$ python3 -q
>>> import numpy as np
>>> import numpy.linalg as la
>>> np.set_printoptions(precision=2, suppress=True, linewidth=100)
>>> feats = np.loadtxt("w.csv", delimiter=",")
>>> print(feats)
[[ 1.  0.  0.  0.  0.  0.  0.  0.]
 [-9.  1.  0.  0.  0.  0.  0.  0.]
 [ 1. -5.  1.  0.  0.  0.  0.  0.]
 [ 0.  5. -8.  1.  0.  0.  0.  0.]
 [ 2.  0.  9. -4.  1.  0.  0.  0.]
 [ 4. -4.  9.  5. -7.  1.  0.  0.]
 [-5. -8.  4.  4. -5.  9.  1.  0.]
 [ 2. -3.  8.  2. -9. -3. -3.  1.]]
>>> print(np.prod(np.diag(feats)), round(la.det(feats), 2))
1.0 1.0
>>> print(np.sort(la.eigvals(feats)))
[1. 1. 1. 1. 1. 1. 1. 1.]
>>> print(la.matrix_rank(feats - feats[0, 0] * np.eye(8)))
7
>>> print(feats @ feats)
[[   1.    0.    0.    0.    0.    0.    0.    0.]
 [ -18.    1.    0.    0.    0.    0.    0.    0.]
 [  47.  -10.    1.    0.    0.    0.    0.    0.]
 [ -53.   50.  -16.    1.    0.    0.    0.    0.]
 [  13.  -65.   50.   -8.    1.    0.    0.    0.]
 [  39.  -28.  -85.   38.  -14.    1.    0.    0.]
 [  92.  -52.   12.   73.  -73.   18.    1.    0.]
 [  24.    0. -120.   13.   18.  -33.   -6.    1.]]
>>> rng = np.random.default_rng(95042)
>>> F = (rng.random((8, 8)) < 0.3) + np.eye(8)
>>> F /= F.sum(axis=1, keepdims=True)
>>> print(F)
[[0.5  0.   0.   0.5  0.   0.   0.   0.  ]
 [0.   0.33 0.   0.   0.33 0.   0.   0.33]
 [0.   0.   0.33 0.33 0.   0.   0.   0.33]
 [0.   0.   0.   1.   0.   0.   0.   0.  ]
 [0.   0.33 0.33 0.   0.33 0.   0.   0.  ]
 [0.33 0.   0.33 0.   0.   0.33 0.   0.  ]
 [0.   0.   0.   0.   0.5  0.   0.5  0.  ]
 [0.   0.33 0.   0.   0.   0.   0.   0.67]]
>>> # rows sum to 1
>>> lab = rng.permutation(8)
>>> print(lab)
[6 7 3 2 4 1 5 0]
>>> out = F[lab][:, lab]
>>> print(out)
[[0.5  0.   0.   0.   0.5  0.   0.   0.  ]
 [0.   0.67 0.   0.   0.   0.33 0.   0.  ]
 [0.   0.   1.   0.   0.   0.   0.   0.  ]
 [0.   0.33 0.33 0.33 0.   0.   0.   0.  ]
 [0.   0.   0.   0.33 0.33 0.33 0.   0.  ]
 [0.   0.33 0.   0.   0.33 0.33 0.   0.  ]
 [0.   0.   0.   0.33 0.   0.   0.33 0.33]
 [0.   0.   0.5  0.   0.   0.   0.   0.5 ]]
>>> print(np.allclose(out, F))
False
>>> print(np.round(la.det(out), 2), round(float(la.det(F[lab])), 2))
-0.0 0.0
>>> print(np.sort(np.abs(la.eigvals(out))))
[0.12 0.33 0.45 0.45 0.5  0.5  0.97 1.  ]
>>> print(np.diag(out))
[0.5  0.67 1.   0.33 0.33 0.33 0.33 0.5 ]
>>> O, r_ = la.qr(F)
>>> print(np.round(O @ r_, 2) + 0)
[[0.5  0.   0.   0.5  0.   0.   0.   0.  ]
 [0.   0.33 0.   0.   0.33 0.   0.   0.33]
 [0.   0.   0.33 0.33 0.   0.   0.   0.33]
 [0.   0.   0.   1.   0.   0.   0.   0.  ]
 [0.   0.33 0.33 0.   0.33 0.   0.   0.  ]
 [0.33 0.   0.33 0.   0.   0.33 0.   0.  ]
 [0.   0.   0.   0.   0.5  0.   0.5  0.  ]
 [0.   0.33 0.   0.   0.   0.   0.   0.67]]
>>> print(np.allclose(r_.T @ r_, F.T @ F))
True
>>> out = F / la.norm(F, axis=1, keepdims=True)
>>> gram = out @ out.T
>>> print((gram - 2 * np.eye(8)).round(6).argmax(axis=1))
[3 7 3 0 1 0 1 1]
>>> print(round(float(np.degrees(np.arccos(np.clip(gram[2, 1], -1, 1)))), 2))
70.53
>>> print((np.abs(gram) > 0.9).astype(int))
[[1 0 0 0 0 0 0 0]
 [0 1 0 0 0 0 0 0]
 [0 0 1 0 0 0 0 0]
 [0 0 0 1 0 0 0 0]
 [0 0 0 0 1 0 0 0]
 [0 0 0 0 0 1 0 0]
 [0 0 0 0 0 0 1 0]
 [0 0 0 0 0 0 0 1]]
>>> x = np.array([-3, -3, 1, -5, 1, 1, -5, -4])
>>> h = np.maximum(F @ x, 0)
>>> print(F.T @ h)
[0. 0. 0. 0. 0. 0. 0. 0.]
>>> print(h)
[0. 0. 0. 0. 0. 0. 0. 0.]
>>> print(np.tanh(F @ x))
[-1.   -0.96 -0.99 -1.   -0.32 -0.32 -0.96 -1.  ]
>>> M = np.loadtxt("arr.csv", delimiter=",")
>>> print(M)
[[0. 0. 0. 0. 2. 0. 0. 0. 0. 0. 0. 0. 0. 0. 0.]
 [1. 0. 0. 0. 0. 0. 0. 0. 0. 0. 0. 0. 0. 0. 0.]
 [0. 0. 2. 0. 0. 0. 0. 0. 0. 0. 0. 0. 0. 0. 0.]
 [0. 0. 0. 0. 0. 0. 0. 0. 0. 0. 0. 0. 2. 0. 0.]
 [0. 0. 0. 0. 0. 1. 0. 0. 0. 0. 0. 0. 0. 0. 0.]
 [0. 0. 0. 0. 0. 0. 0. 0. 0. 0. 0. 3. 0. 0. 0.]
 [0. 0. 0. 0. 0. 0. 0. 0. 0. 3. 0. 0. 0. 0. 0.]
 [0. 0. 0. 0. 0. 0. 0. 0. 0. 0. 0. 0. 0. 1. 0.]
 [0. 0. 0. 0. 0. 0. 3. 0. 0. 0. 0. 0. 0. 0. 0.]
 [0. 0. 0. 0. 0. 0. 0. 0. 1. 0. 0. 0. 0. 0. 0.]
 [0. 0. 0. 1. 0. 0. 0. 0. 0. 0. 0. 0. 0. 0. 0.]
 [0. 0. 0. 0. 0. 0. 0. 1. 0. 0. 0. 0. 0. 0. 0.]
 [0. 3. 0. 0. 0. 0. 0. 0. 0. 0. 0. 0. 0. 0. 0.]
 [0. 0. 0. 0. 0. 0. 0. 0. 0. 0. 0. 0. 0. 0. 1.]
 [0. 0. 0. 0. 0. 0. 0. 0. 0. 0. 2. 0. 0. 0. 0.]]
>>> print(np.sort(la.eigvals(M).real))
[-1.42 -1.42 -1.04 -1.04 -0.97 -0.97 -0.21 -0.21  0.61  0.61  1.24  1.24  1.48  2.    2.08]
>>> print(np.round(la.det(M), 2))
1296.0
>>> print(np.flatnonzero(la.matrix_power((M != 0) + (M.T != 0) + np.eye(15), 15)[12]))
[ 0  1  3  4  5  7 10 11 12 13 14]
>>> mat = np.load("m.npy")
>>> print(mat)
[[0 2 0 0 0 0]
 [2 3 0 0 0 0]
 [0 0 0 0 0 0]
 [0 0 0 2 0 0]
 [0 0 2 3 0 0]
 [0 0 0 0 0 0]
 [0 0 0 0 0 2]
 [0 0 0 0 2 3]
 [0 0 0 0 0 0]]
>>> lab = rng.permutation(8)
>>> print(lab)
[3 2 4 7 6 5 0 1]
>>> out = feats[lab][:, lab]
>>> print(np.allclose(out, feats))
False
>>> print(np.trace(out))
8.0
>>> gram = mat.T @ mat
>>> print(np.diag(gram))
[ 4 13  4 13  4 13]
>>> print(gram)
[[ 4  6  0  0  0  0]
 [ 6 13  0  0  0  0]
 [ 0  0  4  6  0  0]
 [ 0  0  6 13  0  0]
 [ 0  0  0  0  4  6]
 [ 0  0  0  0  6 13]]
>>> W0 = np.loadtxt("layer0.csv", delimiter=",")
>>> print(W0)
[[ 1.2  2.1 -1.5  1.7 -1.1 -1.7 -0.1 -0.6  0.5  0.3]
 [ 0.4  0.3 -0.8  0.   0.2 -0.1 -1.7  1.1  0.   0.6]
 [-1.  -1.  -0.3 -1.  -1.3 -1.1 -0.1 -1.6  0.1 -0.5]
 [-0.7  0.4 -0.7  0.8 -0.4 -0.3  0.   1.4  0.2 -0.2]
 [ 1.2 -1.2 -0.2 -2.4  1.4  1.1  0.9  1.3 -0.8  0.2]
 [-0.8 -1.   0.9 -0.8 -0.7 -0.1  0.5 -0.3  1.2 -0.3]
 [-1.4 -0.6  0.2 -1.1 -1.   0.3  0.2  1.  -0.6 -0.3]
 [-1.9 -0.7 -2.4 -0.7 -0.3  0.8 -1.8 -0.7 -0.7  0.1]
 [-1.9  0.2 -0.2 -0.2  0.1 -1.   1.7 -0.3  0.8  0.4]
 [-0.5  0.8  1.1 -0.4 -0.1  0.4 -0.5  1.6  0.9  0.9]
 [ 0.4 -0.4 -1.9  1.5  0.6 -0.3 -0.2 -0.3 -0.6 -1.3]
 [-0.6  0.6  0.8  1.3 -0.6  1.1  0.9  0.2  0.6 -1.3]
 [-0.3 -1.8  0.7  0.5 -0.6  0.6  1.6  0.3  2.2  0.6]
 [-0.4 -0.7 -2.5  0.1  0.2 -1.6 -0.6  0.7 -0.8 -0.2]
 [ 1.4 -0.9 -0.9 -1.5  2.7 -0.6  0.7  0.5  0.6 -0.1]
 [-1.7  0.1 -1.  -0.3 -1.  -1.   0.3  0.   0.  -0.4]
 [ 0.6 -0.2 -1.1 -0.9 -1.1 -0.5  1.2 -1.9  0.   1.4]
 [ 1.3  0.2 -0.4  1.4  1.  -0.3 -0.8 -0.4 -0.2 -0.4]
 [-0.4 -1.3 -0.7  0.2 -0.5 -0.2  0.1  1.6  2.   1.3]
 [-1.   0.9  1.5 -0.2  0.6 -0.5  2.  -2.   0.  -0.5]
 [-0.9  0.3 -0.7  1.2 -1.   1.2  0.4 -0.7  0.9  0.4]
 [ 0.3  0.   1.2 -1.3  0.7 -0.6 -0.1 -1.3  0.   1.4]
 [ 0.8  0.5  1.4 -1.6 -0.6  0.3 -0.3 -0.5 -0.4 -0.6]
 [ 0.3  0.  -0.6  0.7 -0.6 -0.3  0.4  1.1 -0.4 -0.5]
 [ 0.7  0.7  0.4  0.6 -0.5  1.6  0.5  0.3  0.  -1.4]
 [ 0.5  0.1  0.6  1.3 -1.4 -0.4  0.1  0.7 -1.6 -0.5]
 [ 0.7  0.3  2.1 -0.3 -1.8 -0.1  0.4  1.   1.8  0.1]
 [-0.7  1.3 -0.3 -0.2 -0.6 -0.6  0.6  0.  -2.1  0.3]
 [ 7.   5.  -4.  -9.   1.   2.  -3.5  4.  -1.  -1.5]]
>>> x = np.array([-3, -2, 2, -2, -2, 2, -2, -3, -3, 0])
>>> rhs = W0 @ x
>>> print(np.round(la.lstsq(W0, rhs)[0], 2) + 0)
[-3. -2.  2. -2. -2.  2. -2. -3. -3.  0.]
>>> rhs = rhs + 0.05 * rng.normal(size=29)
>>> print(rhs)
[-14.96  -3.83  11.42  -6.31  -0.61   5.21   9.07  13.64  -1.79  -2.55  -5.94  -1.18  -3.39  -4.7
 -12.44   3.     2.75  -7.14  -8.43   4.42   1.37   5.69   7.73  -5.91  -1.55   1.45  -3.66   4.42
 -21.06]
>>> c, *_ = la.lstsq(W0, rhs)
>>> print(np.round(W0.T @ (rhs - W0 @ c), 2) + 0)
[0. 0. 0. 0. 0. 0. 0. 0. 0. 0.]
>>> print([round(float(la.norm(la.solve(W0.T @ W0 + lam * np.eye(10), W0.T @ rhs))), 2) for lam in (0, 1, 10, 100)])
[7.15, 6.85, 5.11, 1.75]
>>> basis = W0[[25, 0]].astype(float)
>>> for _ in range(6):
...     lab = la.norm(W0[:, None] - basis, axis=-1).argmin(axis=1)
...     basis = np.array([W0[lab == j].mean(axis=0) for j in range(2)])
... 
>>> print(lab)
[0 0 0 0 0 0 0 0 0 0 0 0 0 0 0 0 0 0 0 0 0 0 0 0 0 0 0 0 1]
>>> print(np.abs(basis[1] - basis[0]).argmax())
3
>>> print(np.bincount(lab))
[28  1]
>>> Uu, sig, vt = la.svd(feats)
>>> print(sig.round(2) + 0)
[22.58 14.01  9.82  8.19  4.75  2.62  0.27  0.  ]
>>> out = Uu[:, :7] @ np.diag(sig[:7]) @ vt[:7]
>>> print(round(np.abs(feats - out).max(), 2))
0.0
>>> print(la.matrix_rank(feats, rtol=0.05))
6
>>> print(out.round(2) + 0)
[[ 1.  0.  0.  0.  0.  0.  0.  0.]
 [-9.  1.  0.  0.  0.  0.  0.  0.]
 [ 1. -5.  1.  0.  0.  0.  0.  0.]
 [ 0.  5. -8.  1.  0.  0.  0.  0.]
 [ 2.  0.  9. -4.  1.  0.  0.  0.]
 [ 4. -4.  9.  5. -7.  1.  0.  0.]
 [-5. -8.  4.  4. -5.  9.  1.  0.]
 [ 2. -3.  8.  2. -9. -3. -3.  1.]]
